>>> import numpy as np
>>> np.set_printoptions(precision=4, suppress=True, linewidth=120)
>>> def rnd(a):
...     return np.round(a, 4) + 0
... 
>>> q, _ = np.linalg.qr(np.array([[-0.7, 1.1, -2.1, -0.6],
...     [-0.4, -1.3, -0.4, 1.1],
...     [-0.3, 0.6, 2.1, 0.0],
...     [-0.6, 0.9, 1.8, -0.7]]))
>>> vals = np.array([-1, 9, -2, -7])
>>> W0 = q @ np.diag(vals) @ q.T
>>> rnd(W0)
array([[-0.9353, -2.5357,  0.0411,  1.5945],
       [-2.5357,  7.4719, -2.0261, -1.6765],
       [ 0.0411, -2.0261, -4.3141,  2.9598],
       [ 1.5945, -1.6765,  2.9598, -3.2224]])
>>> other = np.linalg.inv(W0)
>>> (np.abs(other) > 1e-9).astype(int)
array([[1, 1, 1, 1],
       [1, 1, 1, 1],
       [1, 1, 1, 1],
       [1, 1, 1, 1]])
>>> rnd(np.linalg.slogdet(W0)[0])
np.float64(-1.0)
>>> rnd(np.linalg.det(W0) * other)
array([[83.8786, 34.6041,  1.8136, 25.1654],
       [34.6041,  6.5526, 18.0099, 30.2552],
       [ 1.8136, 18.0099, 40.43  , 28.6626],
       [25.1654, 30.2552, 28.6626, 62.1389]])
>>> rnd(np.linalg.inv(other))
array([[-0.9353, -2.5357,  0.0411,  1.5945],
       [-2.5357,  7.4719, -2.0261, -1.6765],
       [ 0.0411, -2.0261, -4.3141,  2.9598],
       [ 1.5945, -1.6765,  2.9598, -3.2224]])
>>> rnd(W0 @ other)
array([[1., 0., 0., 0.],
       [0., 1., 0., 0.],
       [0., 0., 1., 0.],
       [0., 0., 0., 1.]])
>>> J = np.load("out18.npy")
>>> J
array([[ 0,  1, -2,  0,  0,  0],
       [ 0,  0, -1,  0,  0,  0],
       [ 2,  0,  0,  0,  0,  0],
       [ 0,  0,  0,  0,  1,  2],
       [ 1,  0,  0,  1,  0,  0],
       [ 0,  0,  0, -3,  0,  0],
       [ 0,  0,  0,  0,  1,  0],
       [ 0,  0,  0,  0,  0,  0]])
>>> q, R = np.linalg.qr(J)
>>> rnd(np.abs(np.diag(R)))
array([2.2361, 1.    , 1.    , 3.1305, 1.4142, 1.4142])
>>> rnd(abs(R[0, 0])), rnd(np.linalg.norm(J[:, 0]))
(np.float64(2.2361), np.float64(2.2361))
>>> q.shape, R.shape
((8, 6), (6, 6))
>>> rng = np.random.default_rng(6093)
>>> idx = rng.permutation(6)
>>> other = J[:, idx] * rng.choice([-1, 1], 6)
>>> other
array([[ 0,  0,  0, -2,  0, -1],
       [ 0,  0,  0, -1,  0,  0],
       [ 0,  0,  2,  0,  0,  0],
       [ 1,  2,  0,  0,  0,  0],
       [ 0,  0,  1,  0,  1,  0],
       [ 0,  0,  0,  0, -3,  0],
       [ 1,  0,  0,  0,  0,  0],
       [ 0,  0,  0,  0,  0,  0]])
>>> left, _, VT = np.linalg.svd(J.T @ other)
>>> idx
array([4, 5, 0, 2, 3, 1])
>>> rnd(np.linalg.lstsq(J, other)[0])
array([[ 0.,  0.,  1.,  0.,  0.,  0.],
       [ 0.,  0.,  0.,  0.,  0., -1.],
       [ 0.,  0.,  0.,  1.,  0.,  0.],
       [ 0.,  0.,  0.,  0.,  1.,  0.],
       [ 1.,  0.,  0.,  0.,  0.,  0.],
       [ 0.,  1.,  0.,  0.,  0.,  0.]])
